% python3 -q
>>> import numpy as np
>>> import numpy.linalg as la
>>> np.set_printoptions(precision=1, suppress=True, linewidth=120, legacy="1.25")
>>> def tidy(a):
...     return np.round(a, 1) + 0
... 
>>> m1 = np.load("out18.npy")
>>> m1
array([[ 3.4, -3.6,  1.7,  8.9],
       [ 6.1, -4.8,  4. ,  9. ],
       [ 2.7, -2. ,  1.9,  2.9]])
>>> U, sv, Vh = la.svd(m1)
>>> tidy(sv)
array([16.8,  2.4,  0.1])
>>> np.argmax(sv[:-1] / (sv[1:] + 1e-6)) + 1
2
>>> other = U[:, :2] @ np.diag(sv[:2]) @ Vh[:2]
>>> tidy(other)
array([[ 3.4, -3.6,  1.7,  8.9],
       [ 6.1, -4.8,  4. ,  9. ],
       [ 2.7, -1.9,  1.9,  2.9]])
>>> tidy(la.norm(m1 - other, 2)), tidy(sv[2])
(0.1, 0.1)
>>> tidy(other @ la.pinv(other) @ other)
array([[ 3.4, -3.6,  1.7,  8.9],
       [ 6.1, -4.8,  4. ,  9. ],
       [ 2.7, -1.9,  1.9,  2.9]])
>>> tidy(la.norm(m1, 2) / la.norm(m1))
1.0
>>> la.matrix_rank(m1, rtol=0.1)
2
>>> la.cond(m1) > 100
True
>>> np.argsort(-la.norm(m1, axis=0).round(6), kind="stable")[:3]
array([3, 0, 1])
>>> def softmax(z):
...     e = np.exp(z - z.max(axis=-1, keepdims=True))
...     return e / e.sum(axis=-1, keepdims=True)
... 
>>> tidy(softmax(m1).sum(axis=1))
array([1., 1., 1.])
>>> att = m1 @ m1.T / np.sqrt(4)
>>> softmax(att).round(6).argmax(axis=1)
array([1, 1, 1])
>>> tidy(softmax(att))
array([[0., 1., 0.],
       [0., 1., 0.],
       [0., 1., 0.]])
>>> other = np.array([[3, 0], [0, -1], [-2, -3], [0, 3]])
>>> tidy(np.einsum("ij,ij->i", m1, m1))
array([106.6, 157.2,  23.3])
>>> tidy(other.T @ m1.T)
array([[ 6.8, 10.3,  4.3],
       [25.2, 19.8,  5. ]])
>>> tidy(np.einsum("ik,kj->ij", m1, other))
array([[ 6.8, 25.2],
       [10.3, 19.8],
       [ 4.3,  5. ]])
>>> np.vstack([m1, other.T]).shape
(5, 4)
>>> tidy(m1 @ other)
array([[ 6.8, 25.2],
       [10.3, 19.8],
       [ 4.3,  5. ]])
>>> other @ m1
Traceback (most recent call last):
  File "<python-input-28>", line 1, in <module>
    other @ m1
    ~~~~~~^~~~
ValueError: matmul: Input operand 1 has a mismatch in its core dimension 0, with gufunc signature (n?,k),(k,m?)->(n?,m?) (size 3 is different from 2)
